$ python3 -q
>>> import numpy as np
>>> np.set_printoptions(precision=3, suppress=True, linewidth=120)
>>> rd = lambda a: np.round(a, 3) + 0
>>> q, _ = np.linalg.qr(np.array([[-1.0, -1.4, -0.7], [0.9, 0.5, -0.4], [-1.6, 1.8, 0.1]]))
>>> feats = q[:, :3]
>>> rd(feats)
array([[-0.478,  0.717, -0.507],
       [ 0.431, -0.312, -0.847],
       [-0.765, -0.624, -0.159]])
>>> # columns are unit length and at right angles
>>> A2 = np.array([[0, -1, -5], [-3, -2, 4]])
>>> basis = np.kron(A2, feats)
>>> basis.shape
(6, 9)
>>> np.linalg.matrix_rank(basis)
np.int64(6)
>>> A2 = np.linalg.inv(feats)
>>> rd(np.linalg.det(feats) * np.linalg.det(A2))
np.float64(1.0)
>>> rd(np.linalg.slogdet(feats)[0])
np.float64(1.0)
>>> rd(np.linalg.det(feats) * A2)
array([[-0.478,  0.431, -0.765],
       [ 0.717, -0.312, -0.624],
       [-0.507, -0.847, -0.159]])
>>> rd(np.linalg.inv(A2))
array([[-0.478,  0.717, -0.507],
       [ 0.431, -0.312, -0.847],
       [-0.765, -0.624, -0.159]])
>>> rd(feats @ A2)
array([[1., 0., 0.],
       [0., 1., 0.],
       [0., 0., 1.]])
>>> rd(np.linalg.cond(feats))
np.float64(1.0)
>>> arr = np.load("test19.npy")
>>> arr
array([[  8.743,  15.48 , -11.137,  13.866],
       [  9.2  ,  14.326, -10.481,  14.85 ],
       [ 10.062,  13.812,  -9.75 ,  16.537],
       [  9.911,  15.536, -10.139,  14.915],
       [  9.328,  15.329,  -9.538,  14.204],
       [ 10.133,  15.132,  -9.487,  12.904],
       [  8.453,  17.15 ,  -9.33 ,  15.398],
       [ 10.255,  14.311, -10.728,  15.007],
       [  9.495,  13.574,  -9.029,  15.669],
       [ 10.455,  15.722, -10.211,  14.313]])
>>> Xs = (arr - arr.mean(axis=0)) / arr.std(axis=0)
>>> np.argwhere(np.abs(Xs) > 2)
array([[6, 1]])
>>> coef = np.linalg.lstsq(np.delete(Xs, 3, axis=1), Xs[:, 3])[0]
>>> np.abs(coef).argmax()
np.int64(1)
>>> rd(1 - np.var(Xs[:, 3] - np.delete(Xs, 3, axis=1) @ coef))
np.float64(0.216)
>>> rd(coef)
array([-0.225, -0.443,  0.225])
>>> Xs = arr - arr.mean(axis=0)
>>> V = np.linalg.svd(Xs)[2][:1]
>>> A2 = Xs - Xs @ V.T @ V
>>> rd(np.diag(V.T @ V))
array([0.039, 0.581, 0.007, 0.373])
>>> rd((Xs @ V.T).std(axis=0))
array([1.164])
>>> rd(A2.std(axis=0))
array([0.594, 0.478, 0.628, 0.647])
>>> rd(np.linalg.norm(A2) / np.linalg.norm(Xs))
np.float64(0.712)
>>> np.linalg.norm(A2, axis=1).round(6).argmax()
np.int64(6)
>>> x0 = np.array([2, -1, 2, -5])
>>> y = arr @ x0
>>> rd(y)
array([-89.598, -91.138, -95.873, -90.567, -86.769, -78.36 , -95.894, -90.292, -90.987, -86.799])
>>> try:
...     np.linalg.solve(arr, y)
... except np.linalg.LinAlgError as e:
...     print(e)
... 
Last 2 dimensions of the array must be square
>>> rd(np.linalg.pinv(arr) @ arr)
array([[1., 0., 0., 0.],
       [0., 1., 0., 0.],
       [0., 0., 1., 0.],
       [0., 0., 0., 1.]])
>>> rng = np.random.default_rng(6091)
>>> y = y + 0.3 * rng.normal(size=10)
>>> rd(y)
array([-89.911, -90.946, -95.914, -90.614, -86.23 , -78.514, -95.617, -90.025, -90.541, -86.72 ])
>>> coef, *_ = np.linalg.lstsq(arr, y)
>>> coef.round()
array([ 2., -1.,  2., -5.])
>>> rd(np.linalg.norm(y - arr @ coef))
np.float64(0.684)
>>> [round(float(np.linalg.norm(np.linalg.solve(arr.T @ arr + lam * np.eye(4), arr.T @ y))), 2) for lam in (0, 1, 10, 100)]
[5.8, 5.24, 3.96, 3.51]
>>> A = np.abs(np.array([[3, 2, 0, 4, 0, 2],
...     [2, 4, 1, 3, 5, 1],
...     [3, 2, 0, 0, 4, 4],
...     [4, 5, 3, 1, 1, 2],
...     [2, 4, 2, 0, 0, 0],
...     [2, 0, 1, 1, 3, 2]])) + np.eye(6)
>>> A = A / A.sum(axis=1, keepdims=True)
>>> rd(A)
array([[0.333, 0.167, 0.   , 0.333, 0.   , 0.167],
       [0.118, 0.294, 0.059, 0.176, 0.294, 0.059],
       [0.214, 0.143, 0.071, 0.   , 0.286, 0.286],
       [0.235, 0.294, 0.176, 0.118, 0.059, 0.118],
       [0.222, 0.444, 0.222, 0.   , 0.111, 0.   ],
       [0.2  , 0.   , 0.1  , 0.1  , 0.3  , 0.3  ]])
>>> A2 = np.linalg.invert(A)
Traceback (most recent call last):
  File "<python-input-49>", line 1, in <module>
    A2 = np.linalg.invert(A)
         ^^^^^^^^^^^^^^^^
AttributeError: module 'numpy.linalg' has no attribute 'invert'
>>> A2 = np.linalg.inv(A)
>>> rd(np.linalg.det(A) * np.linalg.det(A2))
np.float64(1.0)
>>> rd(np.linalg.cond(A))
np.float64(29.54)
>>> rd(A @ A2)
array([[1., 0., 0., 0., 0., 0.],
       [0., 1., 0., 0., 0., 0.],
       [0., 0., 1., 0., 0., 0.],
       [0., 0., 0., 1., 0., 0.],
       [0., 0., 0., 0., 1., 0.],
       [0., 0., 0., 0., 0., 1.]])
>>> (np.abs(A2) > 1e-9).astype(int)
array([[1, 1, 1, 1, 1, 1],
       [1, 1, 1, 1, 1, 1],
       [1, 1, 1, 1, 1, 1],
       [1, 1, 1, 1, 1, 1],
       [1, 1, 1, 1, 1, 1],
       [1, 1, 1, 1, 1, 1]])
>>> rd(A.sum(axis=1))
array([1., 1., 1., 1., 1., 1.])
>>> rd(A @ np.ones(6))
array([1., 1., 1., 1., 1., 1.])
>>> pr = np.eye(6)[1]
>>> for _ in range(5):
...     pr = pr @ A
...     print(pr.round(3))
... 
[0.118 0.294 0.059 0.176 0.294 0.059]
[0.205 0.297 0.124 0.118 0.164 0.092]
[0.212 0.247 0.093 0.144 0.176 0.129]
[0.218 0.242 0.098 0.144 0.166 0.132]
[0.219 0.238 0.097 0.146 0.166 0.135]
>>> q, R = np.linalg.qr(A)
>>> rd(q @ R)
array([[0.333, 0.167, 0.   , 0.333, 0.   , 0.167],
       [0.118, 0.294, 0.059, 0.176, 0.294, 0.059],
       [0.214, 0.143, 0.071, 0.   , 0.286, 0.286],
       [0.235, 0.294, 0.176, 0.118, 0.059, 0.118],
       [0.222, 0.444, 0.222, 0.   , 0.111, 0.   ],
       [0.2  , 0.   , 0.1  , 0.1  , 0.3  , 0.3  ]])
>>> rd(np.trace(q @ q.T))
np.float64(6.0)
>>> f = np.array([0, 1, -2, 0, -1])
>>> r1 = np.array([1, 1, 0, 1, 1])
>>> X = np.outer(f, r1)
>>> X
array([[ 0,  0,  0,  0,  0],
       [ 1,  1,  0,  1,  1],
       [-2, -2,  0, -2, -2],
       [ 0,  0,  0,  0,  0],
       [-1, -1,  0, -1, -1]])
>>> Uu, sigma, Vh = np.linalg.svd(X)
>>> V = Vh[:(sigma > 1e-8).sum()]
>>> x0 = X[2] + 2 * X[4] + rng.integers(2) * np.eye(5)[0]
>>> x0
array([-3., -4.,  0., -4., -4.])
>>> rd(V.T @ V)
array([[0.25, 0.25, 0.  , 0.25, 0.25],
       [0.25, 0.25, 0.  , 0.25, 0.25],
       [0.  , 0.  , 0.  , 0.  , 0.  ],
       [0.25, 0.25, 0.  , 0.25, 0.25],
       [0.25, 0.25, 0.  , 0.25, 0.25]])
>>> np.allclose(V.T @ V @ x0, x0)
False
>>> np.linalg.matrix_rank(np.vstack([X, x0]))
np.int64(2)
